>>> import numpy as np
>>> np.set_printoptions(precision=3, suppress=True, linewidth=200, sign=" ")
>>> data = np.array([[0, 0, 1, 0, 0, 0, 0],
...     [0, 0, 0, 0, 1, 0, 1],
...     [1, 0, 0, 0, 0, 0, 0],
...     [0, 0, 0, 0, 0, 0, 0],
...     [0, 1, 0, 0, 0, 1, 1],
...     [0, 0, 0, 0, 1, 0, 1],
...     [0, 1, 0, 0, 1, 1, 0]])
>>> U, sig, vt = np.linalg.svd(data)
>>> np.argmax(sig[:-1] / (sig[1:] + 1e-6)) + 1
np.int64(5)
>>> B = U[:, :5] @ np.diag(sig[:5]) @ vt[:5]
>>> B.round(3) + 0
array([[ 0.,  0.,  1.,  0.,  0.,  0.,  0.],
       [ 0.,  0.,  0.,  0.,  1.,  0.,  1.],
       [ 1.,  0.,  0.,  0.,  0.,  0.,  0.],
       [ 0.,  0.,  0.,  0.,  0.,  0.,  0.],
       [ 0.,  1.,  0.,  0.,  0.,  1.,  1.],
       [ 0.,  0.,  0.,  0.,  1.,  0.,  1.],
       [ 0.,  1.,  0.,  0.,  1.,  1.,  0.]])
>>> round(float(np.linalg.eigvalsh(data).min()), 3)
-1.562
>>> print([round(float(np.linalg.det(data[:i, :i])), 2) + 0 for i in range(1, 8)])
[0.0, 0.0, 0.0, 0.0, 0.0, 0.0, 0.0]
>>> U, sig, vt = np.linalg.svd(data)
>>> vecs = vt[:(sig > 1e-8).sum()]
>>> rng = np.random.default_rng(835335)
>>> x = data[0] + -1 * data[1] + rng.integers(2) * np.eye(7)[2]
>>> x
array([ 0.,  0.,  2.,  0., -1.,  0., -1.])
>>> np.round(np.linalg.norm(x - vecs.T @ vecs @ x), 3)
np.float64(0.0)
>>> np.round(vecs.T @ vecs, 3) + 0
array([[ 1. ,  0. ,  0. ,  0. ,  0. ,  0. ,  0. ],
       [ 0. ,  0.5,  0. ,  0. ,  0. ,  0.5,  0. ],
       [ 0. ,  0. ,  1. ,  0. ,  0. ,  0. ,  0. ],
       [ 0. ,  0. ,  0. ,  0. ,  0. ,  0. ,  0. ],
       [ 0. ,  0. ,  0. ,  0. ,  1. ,  0. ,  0. ],
       [ 0. ,  0.5,  0. ,  0. ,  0. ,  0.5,  0. ],
       [ 0. ,  0. ,  0. ,  0. ,  0. ,  0. ,  1. ]])
>>> evals, vecs = np.linalg.eigh(data)
>>> np.abs(vecs[:, -1]).round(6).argmax()
np.int64(4)
>>> print(np.unique(evals.round(6) + 0, return_counts=True)[1])
[ 1  2  2  1  1]
>>> evals.round(3) + 0
array([-1.562, -1.   , -1.   ,  0.   ,  0.   ,  1.   ,  2.562])
>>> np.round(np.abs(vecs[:, -1]), 3) + 0
array([ 0.   ,  0.435,  0.   ,  0.   ,  0.557,  0.435,  0.557])
>>> np.round(np.linalg.svd(data, compute_uv=False), 3) + 0
array([ 2.562,  1.562,  1.   ,  1.   ,  1.   ,  0.   ,  0.   ])
>>> A = np.load("a.npy")
>>> A
array([[  1,  18,   4,   0,   7,   0,   0,   0,   0,   0],
       [  0,  13,   5,   0,  11,   0,   0,   0,   0,   0],
       [  0,  16,   0,   0,  12,   0,   0,   0,   0,   0],
       [  3,  27,   0,   0,   0,   0,   0,  11,   1,   0],
       [  0,  37,   0,   0,   2,   0,   0,   1,   0,   0],
       [  0,  21,   0,   0,   8,   0,   0,   0,   0,   0],
       [  2,  19,   0,   0,   0,   0,   0,   5,   0,   0],
       [  0,  16,   0,   0,   4,   0,   0,   0,   0,   0],
       [  9,  19,   0,   0,   0,   0,   0,  11,   6,   0],
       [ 17,  13,   0,   0,   0,   0,   0,   1,  10,   0],
       [  5,   8,   0,   0,   0,   0,   0,   0,   0,   0],
       [  0,  14,   0,   0,   1,   0,   0,   4,   0,   0],
       [  1,  18,   4,   0,   7,   0,   0,   0,   0,   0],
       [  7,  24,   0,   0,   0,   0,   0,   6,   3,   0],
       [  4,  21,   0,   0,   0,   0,   0,   0,   0,   0],
       [  3,  34,   0,   0,   1,   0,   0,   0,   0,   0],
       [  1,  18,   4,   0,   7,   0,   0,   0,   0,   0],
       [ 17,  13,   0,   0,   0,   0,   0,   1,  10,   0],
       [  1,  32,   0,   0,   0,   0,   0,   6,   0,   0],
       [  0,  17,   0,   0,   2,   0,   0,   9,   0,   1],
       [  0,   4,   0,   0,   1,   0,   4,   8,   0,   7],
       [  0,   1,   0,   0,   0,   0,   2,   3,   0,   4],
       [ 13,  16,   0,   0,   0,   0,   0,   6,   8,   0],
       [  1,  32,   0,   0,   0,   0,   0,   6,   0,   0],
       [  4,  21,   0,   0,   0,   0,   0,   0,   0,   0],
       [  0,   6,   0,   0,   4,   0,   0,   0,   0,   0],
       [  0,  19,   0,   0,   5,   0,   0,   0,   0,   0],
       [  0,  16,   0,   0,  12,   0,   0,   0,   0,   0],
       [  0,  19,   0,   0,  13,   0,   0,   0,   0,   0],
       [  3,  27,   0,   0,   0,   0,   0,  11,   1,   0],
       [ 15,  18,   0,   0,   0,   0,   0,   0,   7,   0],
       [  0,  13,   5,   0,  11,   0,   0,   0,   0,   0],
       [  0,  17,   0,   0,  10,   0,   0,   3,   0,   0],
       [  6,  23,   3,   0,   3,   0,   0,   0,   0,   0],
       [  2,  26,   0,   0,   4,   0,   0,   0,   0,   0],
       [  1,  11,   0,   0,   0,   0,   0,   0,   0,   0],
       [  2,   0,   0,   0,   0,   0,   0,   0,   0,   1],
       [  8,  11,   0,   0,   0,   0,   0,   5,   4,   0],
       [  0,  27,   0,   0,   2,   0,   0,   5,   0,   0]])
>>> round(np.trace(np.linalg.pinv(A) @ A), 3)
np.float64(8.0)
>>> np.allclose(A[:-1].T @ np.linalg.lstsq(A[:-1].T, A[-1])[0], A[-1])
True
